In [1]: import numpy as np

In [2]: from numpy import linalg as LA

In [3]: np.set_printoptions(suppress=True, linewidth=140)

In [4]: f = np.array([2, 0, 7, -5]) + 0.5

In [5]: K = np.eye(4) - 2 * np.outer(f, f) / (f @ f)

In [6]: print(K.round(2))
[[ 0.85 -0.03 -0.45  0.27]
 [-0.03  0.99 -0.09  0.05]
 [-0.45 -0.09 -0.36  0.81]
 [ 0.27  0.05  0.81  0.51]]

In [7]: # equal to its transpose

In [8]: evals, V = LA.eig(K)

In [9]: print(np.round(np.sort(LA.eigvals(K @ K)), 2))
[1. 1. 1. 1.]

In [10]: print(np.round(K @ V[:, 0] - evals[0] * V[:, 0], 2) + 0)
[0. 0. 0. 0.]

In [11]: print(np.round(np.sort(LA.eigvals(LA.inv(K))), 2))
[-1.  1.  1.  1.]

In [12]: print(np.prod(evals))
-1.0

In [13]: f = np.array([-5, 1, 3, 4])

In [14]: B = K + np.outer(f, np.eye(4)[2])

In [15]: print(B.round(2))
[[ 0.85 -0.03 -5.45  0.27]
 [-0.03  0.99  0.91  0.05]
 [-0.45 -0.09  2.64  0.81]
 [ 0.27  0.05  4.81  0.51]]

In [16]: print(LA.matrix_rank(LA.inv(B) - LA.inv(K), tol=1e-8))
1

In [17]: B = np.array([[1, -2, -3], [1, 2, 1], [-3, 1, 1], [0, -2, 1]])

In [18]: print(np.round(K @ B, 2))
[[ 2.17 -2.75 -2.76]
 [ 1.23  1.85  1.05]
 [ 0.52 -1.26  1.72]
 [-2.11 -0.64  0.57]]

In [19]: print(np.round(B.T @ K.T, 2))
[[ 2.17  1.23  0.52 -2.11]
 [-2.75  1.85 -1.26 -0.64]
 [-2.76  1.05  1.72  0.57]]

In [20]: print(np.round(np.einsum("ik,kj->ji", K, B), 2))
[[ 2.17  1.23  0.52 -2.11]
 [-2.75  1.85 -1.26 -0.64]
 [-2.76  1.05  1.72  0.57]]

In [21]: print(LA.matrix_rank(np.vstack([K, B.T])))
4

In [22]: np.einsum("ij,ij->", K, B)
ValueError: operands could not be broadcast together with remapped shapes [original->remapped]: (4,4)->(4,4) (4,3)->(4,3) 


In [23]: print(LA.matrix_rank(K @ B))
3

In [24]: B @ K
ValueError: matmul: Input operand 1 has a mismatch in its core dimension 0, with gufunc signature (n?,k),(k,m?)->(n?,m?) (size 4 is different from 3)


In [25]: print(np.round(np.einsum("ik,kj->ij", K, B), 2))
[[ 2.17 -2.75 -2.76]
 [ 1.23  1.85  1.05]
 [ 0.52 -1.26  1.72]
 [-2.11 -0.64  0.57]]

In [26]: F = np.load("sample17.npy")

In [27]: print(F)
[[ 5  5  0  0  0  0]
 [ 5 -4  0  0  0  0]
 [ 1 -4  0  0  0  0]
 [ 0  0  5  5  0  0]
 [ 0  0  5 -4  0  0]
 [ 0  0  1 -4  0  0]
 [ 0  0  0  0  5  5]
 [ 0  0  0  0  5 -4]
 [ 0  0  0  0  1 -4]]

In [28]: evals, V = LA.eigh(K)

In [29]: vec = np.array([2, 8, 8, 5])

In [30]: print(np.round(V * np.maximum(evals, 0) @ V.T, 2))
[[ 0.92 -0.02 -0.23  0.14]
 [-0.02  1.   -0.05  0.03]
 [-0.23 -0.05  0.32  0.41]
 [ 0.14  0.03  0.41  0.76]]

In [31]: rng = np.random.default_rng(44274)

In [32]: z = rng.permutation(4)

In [33]: print(z)
[3 2 1 0]

In [34]: B = K[z][:, z]

In [35]: print(np.round(np.sort(np.abs(LA.eigvals(B))), 2))
[1. 1. 1. 1.]

In [36]: print(np.trace(B))
2.0

In [37]: mat = np.loadtxt("case5.csv", delimiter=",")

In [38]: print(mat.round(2) + 0)
[[ 0.99 -0.02 -0.1   0.  ]
 [-0.02  0.97 -0.17  0.01]
 [-0.1  -0.17  0.04  0.05]
 [ 0.    0.01  0.05  1.  ]]

In [39]: print(np.allclose(mat[:-1].T @ LA.lstsq(mat[:-1].T, mat[-1])[0], mat[-1]))
True

In [40]: print(round(float(np.trace(LA.pinv(mat) @ mat)), 2))
3.0

In [41]: print(np.round(mat @ LA.pinv(mat) @ mat, 2) + 0)
[[ 0.99 -0.02 -0.1   0.  ]
 [-0.02  0.97 -0.17  0.01]
 [-0.1  -0.17  0.04  0.05]
 [ 0.    0.01  0.05  1.  ]]

In [42]: print(np.unique(mat.round(6), axis=0).shape)
(4, 4)

In [43]: print(np.abs(np.diag(LA.qr(mat)[1])) > 1e-9)
[ True  True  True False]

In [44]: print(LA.cond(mat) > 100)
True

In [45]: print(np.round(LA.matrix_power(mat, 2), 2) + 0)
[[ 0.99 -0.02 -0.1   0.  ]
 [-0.02  0.97 -0.17  0.01]
 [-0.1  -0.17  0.04  0.05]
 [ 0.    0.01  0.05  1.  ]]

In [46]: print(np.allclose(mat, mat.T))
True

In [47]: assert mat == mat.T
ValueError: The truth value of an array with more than one element is ambiguous. Use a.any() or a.all()


In [48]: print((mat - mat.T) / 2)
[[0. 0. 0. 0.]
 [0. 0. 0. 0.]
 [0. 0. 0. 0.]
 [0. 0. 0. 0.]]

In [49]: print(np.round(np.sort(np.abs(LA.eigvals(mat))), 2) + 0)
[0. 1. 1. 1.]

In [50]: print(np.allclose(mat @ mat.T, mat.T @ mat))
True

In [51]: U, sv, Vh = LA.svd(mat, full_matrices=False)

In [52]: print(np.allclose(U * sv @ Vh, mat))
True

In [53]: print(round(float(np.sqrt((sv ** 2).sum())), 2), round(LA.norm(mat), 2))
1.73 1.73

In [54]: X = np.load("layer11.npy")

In [55]: print(X)
[[ -1.11   8.56  17.83]
 [  5.72  20.2  -19.82]
 [-14.49 -10.16   8.49]
 [ -2.33 -24.64  19.6 ]
 [ -2.58  15.16 -16.5 ]
 [  0.17   9.36  -5.82]
 [ -8.08  17.12   6.47]
 [-13.55  -3.81  -0.16]
 [-21.82   7.38 -21.19]
 [ -6.91 -26.19   7.69]
 [-24.06 -26.91  -4.82]
 [-19.13  28.83   8.84]
 [ 29.43  -5.58   6.18]
 [  5.79  14.83  -8.27]
 [-17.39 -20.47 -14.67]
 [-12.39   9.57  11.41]
 [ -1.89 -38.18  12.81]
 [  8.47  19.24  28.52]
 [ 23.72  17.54   0.3 ]
 [-16.56  -2.62  -6.39]
 [ 11.03   1.75 -26.45]
 [ -8.14 -17.26   9.  ]
 [-12.94  -2.36 -10.29]
 [  7.56  19.18  10.24]]

In [56]: B = X / LA.norm(X, axis=1, keepdims=True)

In [57]: gram = B @ B.T

In [58]: print(np.argwhere(np.triu(np.abs(gram) > 0.95, 1)))
[[ 1  3]
 [ 1  5]
 [ 1 13]
 [ 3  4]
 [ 3  5]
 [ 3 13]
 [ 4  5]
 [ 5 13]
 [ 5 16]
 [ 6 11]
 [ 9 13]
 [ 9 16]
 [ 9 21]
 [10 18]
 [13 21]
 [14 23]
 [19 22]]

In [59]: print((gram - 2 * np.eye(24)).round(6).argmax(axis=1))
[17  5 21 16  5  1 11 19 22 16 14  6 18  1 10 11  9  0 23 22  1  9 19 17]

In [60]: print(np.round(LA.norm(B, axis=1), 2))
[1. 1. 1. 1. 1. 1. 1. 1. 1. 1. 1. 1. 1. 1. 1. 1. 1. 1. 1. 1. 1. 1. 1. 1.]

In [61]: print(round(float(np.degrees(np.arccos(np.clip(gram[0, 3], -1, 1)))), 2))
76.96

In [62]: O, V = LA.qr(X[:, :2])[0], LA.qr(X[:, 2:])[0]

In [63]: sv = LA.svd(O.T @ V, compute_uv=False)

In [64]: print((sv > 0.9).sum())
0

In [65]: print(sv.round(2))
[0.17]

In [66]: basis = X[[2, 21]].astype(float)

In [67]: for _ in range(3):
    ...:     z = LA.norm(X[:, None] - basis, axis=-1).argmin(axis=1)
    ...:     basis = np.array([X[z == j].mean(axis=0) for j in range(2)])
    ...: 

In [68]: print(z)
[0 0 1 1 0 0 0 0 0 1 1 0 0 0 1 0 1 0 0 0 0 1 0 0]

In [69]: print(basis.round(2))
[[ -0.96  10.26  -1.48]
 [-10.74 -23.4    5.44]]

In [70]: M = np.array([[0.0, -5.0, 2.0, 1.0],
    ...:     [0.0, 2.0, 6.0, 2.0],
    ...:     [0.0, 5.0, 6.0, 6.0],
    ...:     [0.0, 3.0, 0.0, 4.0]])

In [71]: # looks like rank 3

In [72]: W1 = np.array([[0, 1, 5, 0, 1],
    ...:     [1, 1, 4, -3, -4],
    ...:     [1, -4, -3, 1, 2],
    ...:     [-1, -2, 0, -2, 1]])

In [73]: c = np.array([-2, -3, -3, -2, -1])

In [74]: H = np.maximum(M @ W1 + c, 0)

In [75]: print((H > 0).astype(int))
[[0 0 0 1 1]
 [1 0 0 0 1]
 [1 0 0 0 0]
 [0 0 1 0 0]]

In [76]: print(H)
[[ 0.  0.  0. 13. 24.]
 [ 4.  0.  0.  0.  5.]
 [ 3.  0.  0.  0.  0.]
 [ 0.  0.  9.  0.  0.]]

In [77]: print(LA.matrix_rank(H))
4

In [78]: basis = np.array([[2, 2, 1], [2, 0, 0], [2, 1, 3], [3, 0, 0], [3, 1, 3]])

In [79]: print(H @ basis)
[[111.  24.  72.]
 [ 23.  13.  19.]
 [  6.   6.   3.]
 [ 18.   9.  27.]]

In [80]: print(W1 @ basis)
[[15  6 18]
 [-9  2  1]
 [-3  1 -2]
 [-9 -1  2]]
